>>> import numpy as np
>>> from numpy import linalg as LA
>>> np.set_printoptions(suppress=True, linewidth=140)
>>> M2 = np.array([[-9, -2, 6, 8, 6],
...     [5, -3, -2, 0, 0],
...     [7, -9, 2, -8, 8],
...     [8, -3, 8, 4, 2],
...     [-3, 6, -7, 4, -1]])
>>> m1 = np.triu(M2, 1)
>>> m1
array([[ 0, -2,  6,  8,  6],
       [ 0,  0, -2,  0,  0],
       [ 0,  0,  0, -8,  8],
       [ 0,  0,  0,  0,  2],
       [ 0,  0,  0,  0,  0]])
>>> t3 = np.stack([m1, -2 * m1, m1[::-1]])
>>> print(np.einsum("bij,cij->bc", t3, t3))
[[ 276 -552  128]
 [-552 1104 -256]
 [ 128 -256  276]]
>>> LA.matrix_rank(t3.reshape(3, -1))
np.int64(2)
>>> U, s, vt = LA.svd(m1)
>>> vecs = vt[:(s > 1e-8).sum()]
>>> rng = np.random.default_rng(706)
>>> vec = m1[1] + 3 * m1[0] + rng.integers(2) * np.eye(5)[0]
>>> vec
array([ 1., -6., 16., 24., 18.])
>>> print(np.allclose(vecs.T @ vecs @ vec, vec))
False
>>> np.round(np.diag(vecs.T @ vecs), 2)
array([0., 1., 1., 1., 1.])
>>> data = np.array([[1, 0, 0, 0], [3, 5, 0, 0], [0, 3, -5, 0], [1, 4, 0, -4]])
>>> data
array([[ 1,  0,  0,  0],
       [ 3,  5,  0,  0],
       [ 0,  3, -5,  0],
       [ 1,  4,  0, -4]])
>>> q, R = LA.qr(data)
>>> np.round(abs(R[0, 0]), 2), round(float(LA.norm(data[:, 0])), 2)
(np.float64(3.32), 3.32)
>>> R.round(2)
array([[-3.32, -5.73,  0.  ,  1.21],
       [ 0.  , -4.15,  3.62,  2.19],
       [ 0.  ,  0.  ,  3.45, -2.3 ],
       [ 0.  ,  0.  ,  0.  , -2.11]])
>>> q.shape, R.shape
((4, 4), (4, 4))
>>> np.allclose(R.T @ R, data.T @ data)
True
>>> print(q.round(2) + 0)
[[-0.3   0.42 -0.44  0.74]
 [-0.9   0.04 -0.05 -0.42]
 [ 0.   -0.72 -0.69  0.  ]
 [-0.3  -0.55  0.58  0.53]]
>>> hat = np.triu(np.array([[-1, 5, -3, 0], [-2, -3, -1, -1], [1, 3, 5, -1], [5, -1, -7, -4]]), 1) + np.eye(4)
>>> M2 = hat @ data @ LA.inv(hat)
>>> hat @ data - data @ hat
array([[ 15.,  11.,  18.,   0.],
       [ -1., -22.,  19.,   9.],
       [ -1.,  -4.,   3.,   2.],
       [  0.,  -5.,   7.,   4.]])
>>> print(np.trace(M2), np.trace(data))
-3.0 -3
>>> M2
array([[ 16., -64.,  -1., -65.],
       [  2., -12.,  -1.,  -9.],
       [ -1.,   4.,  -4.,   4.],
       [  1.,  -1.,   2.,  -3.]])
>>> print(round(LA.det(M2), 2))
100.0
>>> LA.matrix_rank(M2, rtol=0.1)
np.int64(1)
>>> print(LA.cond(M2) > 100)
True
>>> round(LA.norm(M2, 2) / LA.norm(M2), 2)
np.float64(1.0)
>>> q, vecs = LA.qr(data[:, :3])[0], LA.qr(data[:, 3:])[0]
>>> s = LA.svd(q.T @ vecs, compute_uv=False)
>>> print((s > 0.9).sum())
0
>>> LA.matrix_power(data, 2)
array([[ 1,  0,  0,  0],
       [18, 25,  0,  0],
       [ 9,  0, 25,  0],
       [ 9,  4,  0, 16]])
>>> data.inv()
Traceback (most recent call last):
  File "<python-input-37>", line 1, in <module>
    data.inv()
    ^^^^^^^^
AttributeError: 'numpy.ndarray' object has no attribute 'inv'
>>> (data + data.T) / 2
array([[ 1. ,  1.5,  0. ,  0.5],
       [ 1.5,  5. ,  1.5,  2. ],
       [ 0. ,  1.5, -5. ,  0. ],
       [ 0.5,  2. ,  0. , -4. ]])
>>> print(round(float(np.abs(LA.eigvals(data)).max()), 2))
5.0
>>> print(np.allclose(data @ data.T, data.T @ data))
False
>>> print((data - data.T) / 2)
[[ 0.  -1.5  0.  -0.5]
 [ 1.5  0.  -1.5 -2. ]
 [ 0.   1.5  0.   0. ]
 [ 0.5  2.   0.   0. ]]
